$ ipython --no-banner

In [1]: import numpy as np

In [2]: np.set_printoptions(precision=2, suppress=True, linewidth=100, sign=" ")

In [3]: u = np.array([1, 0, -2, -3])

In [4]: feats = -2 * np.eye(4) + np.outer(u, u)

In [5]: feats
Out[5]: 
array([[-1.,  0., -2., -3.],
       [ 0., -2.,  0.,  0.],
       [-2.,  0.,  2.,  6.],
       [-3.,  0.,  6.,  7.]])

In [6]: # symmetric, so the eigenvalues are real

In [7]: O = feats.astype(float).copy()

In [8]: for j in range(4):
   ...:     O[:, j] -= O[:, :j] @ (O[:, :j].T @ O[:, j])
   ...:     O[:, j] /= np.linalg.norm(O[:, j])
   ...: 

In [9]: np.round(O.T @ O, 2) + 0
Out[9]: 
array([[ 1.,  0.,  0.,  0.],
       [ 0.,  1.,  0.,  0.],
       [ 0.,  0.,  1.,  0.],
       [ 0.,  0.,  0.,  1.]])

In [10]: np.round(O.T @ feats, 2) + 0
Out[10]: 
array([[ 3.74,  0.  , -5.35, -8.02],
       [ 0.  ,  2.  ,  0.  ,  0.  ],
       [ 0.  ,  0.  ,  3.93,  4.36],
       [ 0.  ,  0.  ,  0.  ,  3.27]])

In [11]: out = np.array([[-1, 2], [0, 1]])

In [12]: C = np.kron(out, feats)

In [13]: C
Out[13]: 
array([[ 1., -0.,  2.,  3., -2.,  0., -4., -6.],
       [-0.,  2., -0., -0.,  0., -4.,  0.,  0.],
       [ 2., -0., -2., -6., -4.,  0.,  4., 12.],
       [ 3., -0., -6., -7., -6.,  0., 12., 14.],
       [-0.,  0., -0., -0., -1.,  0., -2., -3.],
       [ 0., -0.,  0.,  0.,  0., -2.,  0.,  0.],
       [-0.,  0.,  0.,  0., -2.,  0.,  2.,  6.],
       [-0.,  0.,  0.,  0., -3.,  0.,  6.,  7.]])

In [14]: C.shape
Out[14]: (8, 8)

In [15]: blk = np.stack([feats, 3 * feats, feats[::-1]])

In [16]: np.linalg.norm(blk, axis=(1, 2))
Out[16]: array([ 12.49,  37.47,  12.49])

In [17]: blk.shape
Out[17]: (3, 4, 4)

In [18]: rng = np.random.default_rng(380640)

In [19]: z = rng.permutation(4)

In [20]: z
Out[20]: array([ 0,  1,  2,  3])

In [21]: out = feats[z][:, z]

In [22]: out
Out[22]: 
array([[-1.,  0., -2., -3.],
       [ 0., -2.,  0.,  0.],
       [-2.,  0.,  2.,  6.],
       [-3.,  0.,  6.,  7.]])

In [23]: np.sort(np.abs(np.linalg.eigvals(out)))
Out[23]: array([  2.,   2.,   2.,  12.])

In [24]: C2 = feats.T @ feats

In [25]: np.linalg.matrix_rank(C2)
Out[25]: np.int64(4)

In [26]: np.linalg.svd(feats, compute_uv=False) ** 2
Out[26]: array([ 144.,    4.,    4.,    4.])

In [27]: np.trace(C2), (feats ** 2).sum()
Out[27]: (np.float64(156.0), np.float64(156.0))

In [28]: np.linalg.eigvalsh(C2)[::-1]
Out[28]: array([ 144.,    4.,    4.,    4.])

In [29]: np.allclose(C2, C2.T)
Out[29]: True

In [30]: np.diag(C2)
Out[30]: array([ 14.,   4.,  44.,  94.])

In [31]: F = np.array([[24, 16, 16], [16, 14, 11], [16, 11, 14]])

In [32]: round(float(np.linalg.norm(F, 2) / np.linalg.norm(F)), 2)
Out[32]: 1.0

In [33]: np.argsort(-np.linalg.norm(F, axis=0).round(6), kind="stable")[:3]
Out[33]: array([ 0,  1,  2])

In [34]: np.linalg.cond(F) > 100
Out[34]: np.False_

In [35]: np.abs(np.linalg.svd(F)[2][-1])
Out[35]: array([ 0.71,  0.49,  0.49])

In [36]: round(np.log10(np.linalg.cond(F)))
Out[36]: 1

In [37]: w, V = np.linalg.eigh(F)

In [38]: vec = np.array([3, 2, 3])

In [39]: V * np.maximum(w, 0) @ V.T
Out[39]: 
array([[ 24.,  16.,  16.],
       [ 16.,  14.,  11.],
       [ 16.,  11.,  14.]])

In [40]: np.linalg.eigvalsh(F[1:, 1:])
Out[40]: array([  3.,  25.])

In [41]: vec = np.ones(3)

In [42]: for _ in range(7):
    ...:     vec = F @ vec
    ...:     vec /= np.linalg.norm(vec)
    ...:     print(round(vec @ F @ vec, 2))
    ...: 
47.13
47.13
47.13
47.13
47.13
47.13
47.13

In [43]: vec
Out[43]: array([ 0.7 ,  0.51,  0.51])

In [44]: w, V = np.linalg.eig(F)

In [45]: np.sort(np.linalg.eigvals(F.T))
Out[45]: array([  1.87,   3.  ,  47.13])

In [46]: np.sort(np.linalg.eigvals(np.linalg.inv(F)))
Out[46]: array([ 0.02,  0.33,  0.54])

In [47]: np.round(np.prod(w), 2)
Out[47]: np.float64(264.0)

In [48]: np.sort(np.linalg.eigvals(F @ F))
Out[48]: array([    3.49,     9.  ,  2221.51])

In [49]: mat = np.tanh(np.array([[1.4, -0.3],
    ...:     [-0.7, -1.3],
    ...:     [0.2, 0.4],
    ...:     [1.5, 1.2],
    ...:     [-2.6, -0.7],
    ...:     [0.3, -0.9],
    ...:     [-0.2, -1.6],
    ...:     [-0.2, -0.2],
    ...:     [-0.7, -1.7],
    ...:     [0.2, -1.4],
    ...:     [0.0, -0.1],
    ...:     [1.5, 0.6],
    ...:     [-0.1, -0.5],
    ...:     [0.9, 0.6],
    ...:     [-0.5, 0.4],
    ...:     [0.6, 2.8],
    ...:     [-0.7, -0.4],
    ...:     [1.1, -2.2]]) @ np.array([[-0.1, 1.0, -0.6, 0.6], [-0.3, -0.8, 0.3, -0.6]]))

In [50]: mat.round(2) + 0
Out[50]: 
array([[-0.05,  0.93, -0.73,  0.77],
       [ 0.43,  0.33,  0.03,  0.35],
       [-0.14, -0.12,  0.  , -0.12],
       [-0.47,  0.49, -0.49,  0.18],
       [ 0.44, -0.97,  0.87, -0.81],
       [ 0.24,  0.77, -0.42,  0.62],
       [ 0.46,  0.79, -0.35,  0.69],
       [ 0.08, -0.04,  0.06,  0.  ],
       [ 0.52,  0.58, -0.09,  0.54],
       [ 0.38,  0.87, -0.49,  0.74],
       [ 0.03,  0.08, -0.03,  0.06],
       [-0.32,  0.77, -0.62,  0.49],
       [ 0.16,  0.29, -0.09,  0.24],
       [-0.26,  0.4 , -0.35,  0.18],
       [-0.07, -0.68,  0.4 , -0.49],
       [-0.72, -0.93,  0.45, -0.87],
       [ 0.19, -0.36,  0.29, -0.18],
       [ 0.5 ,  0.99, -0.87,  0.96]])

In [51]: Uu, sig, vt = np.linalg.svd(F, full_matrices=False)

In [52]: np.cumsum(sig ** 2) / np.sum(sig ** 2)
Out[52]: array([ 0.99,  1.  ,  1.  ])

In [53]: (sig > 1e-8).sum()
Out[53]: np.int64(3)

In [54]: np.abs(vt[0])
Out[54]: array([ 0.7 ,  0.51,  0.51])

In [55]: np.abs(Uu[:, 0]).round(6).argmax()
Out[55]: np.int64(0)

In [56]: np.round(np.sqrt((sig ** 2).sum()), 2), round(float(np.linalg.norm(F)), 2)
Out[56]: (np.float64(47.27), 47.27)

In [57]: np.allclose(Uu * sig @ vt, F)
Out[57]: True

In [58]: C2 = F.T @ F

In [59]: np.allclose(C2, C2.T)
Out[59]: True

In [60]: np.linalg.matrix_rank(C2)
Out[60]: np.int64(3)

In [61]: np.linalg.svd(F, compute_uv=False) ** 2
Out[61]: array([ 2221.51,     9.  ,     3.49])

In [62]: Uu, sig, vt = np.linalg.svd(F)

In [63]: sig
Out[63]: array([ 47.13,   3.  ,   1.87])

In [64]: out = Uu[:, :1] @ np.diag(sig[:1]) @ vt[:1]

In [65]: np.linalg.matrix_rank(out)
Out[65]: np.int64(1)

In [66]: A = np.loadtxt("block18.csv", delimiter=",")

In [67]: A
Out[67]: 
array([[-1., -3., -1., -3.],
       [-1., -2., -1., -2.],
       [-1., -3., -1., -3.],
       [-1., -2., -1., -2.]])

In [68]: # row 2 repeats row 0

In [69]: vec = np.array([1, 0, 3, 0])

In [70]: a = np.maximum(A @ vec, 0)

In [71]: a
Out[71]: array([ 0.,  0.,  0.,  0.])

In [72]: A * (a > 1e-9)[:, None]
Out[72]: 
array([[-0., -0., -0., -0.],
       [-0., -0., -0., -0.],
       [-0., -0., -0., -0.],
       [-0., -0., -0., -0.]])
